$ python3 -q
>>> import numpy as np
>>> np.set_printoptions(precision=2, suppress=True, linewidth=100, sign=" ")
>>> tidy = lambda a: np.round(a, 2) + 0
>>> A = np.array([[4, -8, 3, 1, 16],
...     [2, -6, -8, 5, 12],
...     [-7, 7, -3, 6, -14],
...     [0, -1, -4, 0, 2],
...     [1, -3, -6, 0, 6]])
>>> left, sigma, vt = np.linalg.svd(A)
>>> np.argmax(sigma[:-1] / (sigma[1:] + 1e-6)) + 1
np.int64(4)
>>> other = left[:, :4] @ np.diag(sigma[:4]) @ vt[:4]
>>> tidy(np.linalg.norm(A - other) / np.linalg.norm(A))
np.float64(0.0)
>>> tidy(np.abs(A - other).max())
np.float64(0.0)
>>> tidy(other)
array([[  4.,  -8.,   3.,   1.,  16.],
       [  2.,  -6.,  -8.,   5.,  12.],
       [ -7.,   7.,  -3.,   6., -14.],
       [  0.,  -1.,  -4.,   0.,   2.],
       [  1.,  -3.,  -6.,   0.,   6.]])
>>> tidy(np.linalg.norm(A - other, 2)), tidy(sigma[4])
(np.float64(0.0), np.float64(0.0))
>>> np.linalg.matrix_rank(A, rtol=0.1)
np.int64(3)
>>> np.argsort(-np.linalg.norm(A, axis=0).round(6), kind="stable")[:3]
array([ 4,  1,  2])
>>> tidy(np.linalg.norm(A, 2) / np.linalg.norm(A))
np.float64(0.9)
>>> P = np.triu(np.array([[2, 3, 0, 0, -3],
...     [3, -2, -1, -2, -2],
...     [2, 1, 1, -3, 3],
...     [-1, 3, -1, 1, 0],
...     [3, -3, -2, 2, 2]]), 1) + np.eye(5)
>>> other = P @ A @ np.linalg.inv(P)
>>> np.trace(other), np.trace(A)
(np.float64(1.0), np.int64(1))
>>> other
array([[   7.,  -38.,  -41., -183.,  102.],
       [   7.,  -26.,  -11.,  -86.,   12.],
       [  -4.,   13.,    4.,   44.,    0.],
       [   0.,   -1.,   -5.,  -17.,   15.],
       [   1.,   -6.,  -12.,  -48.,   33.]])
>>> rng = np.random.default_rng(326898)
>>> other = A + rng.integers(-2, 3, (5, 4)) @ rng.integers(-2, 3, (4, 5))
>>> other
array([[  6, -10,   2,  -6,  19],
       [  0,  -2,  -7,   7,   8],
       [ -5,   3,  -4,   2,  -8],
       [  0,   1,  -3,   0,  -2],
       [  3,  -6,  -6,  -4,  11]])
>>> np.abs(other - A).sum(axis=1)
array([ 15,  13,  17,   7,  14])
>>> np.linalg.matrix_rank(other - A, tol=1e-8)
np.int64(4)
>>> tidy(np.linalg.svd(other - A, compute_uv=False))
array([ 15.13,   4.83,   1.53,   1.12,   0.  ])
>>> feats = np.arange(15).reshape(3, 5) + 2
>>> feats
array([[  2,   3,   4,   5,   6],
       [  7,   8,   9,  10,  11],
       [ 12,  13,  14,  15,  16]])
>>> np.linalg.cond(feats) > 100
np.True_
>>> np.argsort(-np.linalg.norm(feats, axis=0).round(6), kind="stable")[:3]
array([ 4,  3,  2])
>>> x = np.array([3, -3, -1, -2, -3])
>>> a = np.maximum(feats @ x, 0)
>>> feats.T @ a
array([ 0,  0,  0,  0,  0])
>>> np.maximum(feats @ (3 * x), 0)
array([ 0,  0,  0])
>>> np.maximum(feats @ x, 0) - np.maximum(-feats @ x, 0)
array([-35, -65, -95])
>>> feats * (a > 1e-9)[:, None]
array([[ 0,  0,  0,  0,  0],
       [ 0,  0,  0,  0,  0],
       [ 0,  0,  0,  0,  0]])
>>> np.flatnonzero(a > 1e-9)
array([], dtype=int64)
>>> J = np.loadtxt("out9.csv", delimiter=",")
>>> J
array([[ 17.,  13.,  13.],
       [ 13.,  13.,  11.],
       [ 13.,  11.,  11.]])
>>> vals, evecs = np.linalg.eigh(J)
>>> tidy(vals.sum()), np.trace(J)
(np.float64(41.0), np.float64(41.0))
>>> (vals > 1e-8).sum(), (vals < -1e-8).sum()
(np.int64(3), np.int64(0))
>>> tidy(np.abs(evecs[:, -1]))
array([ 0.65,  0.55,  0.52])
>>> tidy(np.linalg.svd(J, compute_uv=False))
array([ 38.64,   1.85,   0.5 ])
>>> np.unique(vals.round(6) + 0, return_counts=True)[1]
array([ 1,  1,  1])
